>>> import numpy as np
>>> from numpy import linalg as LA
>>> np.set_printoptions(precision=2, suppress=True, linewidth=100)
>>> rd = lambda a: np.round(a, 2) + 0
>>> A = np.array([[-9, -8, 3, 5, 5, -4, -7],
...     [3, 0, 0, 6, 9, -2, -8],
...     [8, 4, -6, -6, -5, -9, 4],
...     [3, -8, 3, 29, 41, -12, -39]])
>>> # looks like rank 3
>>> U, sig, vt = LA.svd(A, full_matrices=False)
>>> rd(sig)
array([68.04, 16.94,  9.5 ,  0.  ])
>>> U.shape, sig.shape, vt.shape
((4, 4), (4,), (4, 7))
>>> rd(np.abs(vt[0]))
array([0.02, 0.14, 0.06, 0.45, 0.62, 0.17, 0.6 ])
>>> rd(vt @ vt.T)
array([[1., 0., 0., 0.],
       [0., 1., 0., 0.],
       [0., 0., 1., 0.],
       [0., 0., 0., 1.]])
>>> rd(np.cumsum(sig ** 2) / np.sum(sig ** 2))
array([0.92, 0.98, 1.  , 1.  ])
>>> rd(U.T @ A @ vt.T)
array([[68.04,  0.  ,  0.  ,  0.  ],
       [ 0.  , 16.94,  0.  ,  0.  ],
       [ 0.  ,  0.  ,  9.5 ,  0.  ],
       [ 0.  ,  0.  ,  0.  ,  0.  ]])
>>> np.abs(U[:, 0]).round(6).argmax()
np.int64(3)
>>> U, sig, vt = LA.svd(A)
>>> vecs = vt[:(sig > 1e-8).sum()]
>>> rng = np.random.default_rng(661676)
>>> x0 = A[3] + -3 * A[1] + rng.integers(2) * np.eye(7)[2]
>>> x0
array([ -6.,  -8.,   4.,  11.,  14.,  -6., -15.])
>>> np.allclose(vecs.T @ vecs @ x0, x0)
False
>>> rd(np.diag(vecs.T @ vecs))
array([0.64, 0.32, 0.15, 0.25, 0.44, 0.85, 0.36])
>>> LA.matrix_rank(np.vstack([A, x0]))
np.int64(4)
>>> np.abs(A).max()
np.int64(41)
>>> A.sum(axis=0)
array([  5, -12,   0,  34,  50, -27, -50])
>>> np.diff(A, axis=0)
array([[ 12,   8,  -3,   1,   4,   2,  -1],
       [  5,   4,  -6, -12, -14,  -7,  12],
       [ -5, -12,   9,  35,  46,  -3, -43]])
>>> np.count_nonzero(A)
np.int64(26)
>>> A[:, 7]
Traceback (most recent call last):
  File "<python-input-26>", line 1, in <module>
    A[:, 7]
    ~^^^^^^
IndexError: index 7 is out of bounds for axis 1 with size 7
>>> rd(LA.svd(A, compute_uv=False))
array([68.04, 16.94,  9.5 ,  0.  ])
>>> LA.matrix_rank(A)
np.int64(3)
>>> rd(LA.norm(A))
np.float64(70.75)
>>> E = np.load("layer10.npy")
>>> rd(E)
array([[ 0.99, -4.36, -2.18, -1.32],
       [-0.32, -6.82, -4.07, -0.09],
       [ 2.05, -2.29, -0.62, -2.36],
       [-0.16, -2.51, -1.84, -2.25],
       [ 4.75, -3.45,  0.15, -1.78],
       [ 0.36, -7.65, -4.14,  0.33],
       [-0.12, -6.24, -3.68, -0.38],
       [ 2.82, -3.77, -0.98, -1.61],
       [ 4.23,  4.83,  4.03, -5.91],
       [ 2.86, -5.58, -1.86, -0.71],
       [ 1.81, -3.79, -1.49, -1.61],
       [ 3.53, -0.82,  0.86, -3.09],
       [ 1.35, -5.28, -2.46, -0.86],
       [-0.58, -6.76, -4.17, -0.12],
       [ 3.25,  0.6 ,  1.43, -3.8 ],
       [ 1.68,  1.59,  1.14, -4.3 ],
       [-0.46, -6.97, -4.22, -0.02],
       [ 1.97, -1.89, -0.46, -2.55],
       [ 1.88, -4.26, -1.69, -1.37],
       [ 0.57, -5.33, -2.88, -0.84],
       [ 1.57, -7.98, -3.71,  0.49],
       [ 1.83, -2.27, -0.72, -2.36],
       [ 2.84, -4.23, -1.19, -1.39],
       [ 0.44, -5.36, -2.96, -0.82],
       [ 2.55, -1.48,  0.04, -2.76]])
>>> # null space of dimension 1
>>> np.allclose(E[:-1].T @ LA.lstsq(E[:-1].T, E[-1])[0], E[-1])
True
>>> rd(E @ LA.pinv(E) @ E)
array([[ 0.99, -4.36, -2.18, -1.32],
       [-0.32, -6.82, -4.07, -0.09],
       [ 2.05, -2.29, -0.62, -2.36],
       [-0.16, -2.51, -1.84, -2.25],
       [ 4.75, -3.45,  0.15, -1.78],
       [ 0.36, -7.65, -4.14,  0.33],
       [-0.12, -6.24, -3.68, -0.38],
       [ 2.82, -3.77, -0.98, -1.61],
       [ 4.23,  4.83,  4.03, -5.91],
       [ 2.86, -5.58, -1.86, -0.71],
       [ 1.81, -3.79, -1.49, -1.61],
       [ 3.53, -0.82,  0.86, -3.09],
       [ 1.35, -5.28, -2.46, -0.86],
       [-0.58, -6.76, -4.17, -0.12],
       [ 3.25,  0.6 ,  1.43, -3.8 ],
       [ 1.68,  1.59,  1.14, -4.3 ],
       [-0.46, -6.97, -4.22, -0.02],
       [ 1.97, -1.89, -0.46, -2.55],
       [ 1.88, -4.26, -1.69, -1.37],
       [ 0.57, -5.33, -2.88, -0.84],
       [ 1.57, -7.98, -3.71,  0.49],
       [ 1.83, -2.27, -0.72, -2.36],
       [ 2.84, -4.23, -1.19, -1.39],
       [ 0.44, -5.36, -2.96, -0.82],
       [ 2.55, -1.48,  0.04, -2.76]])
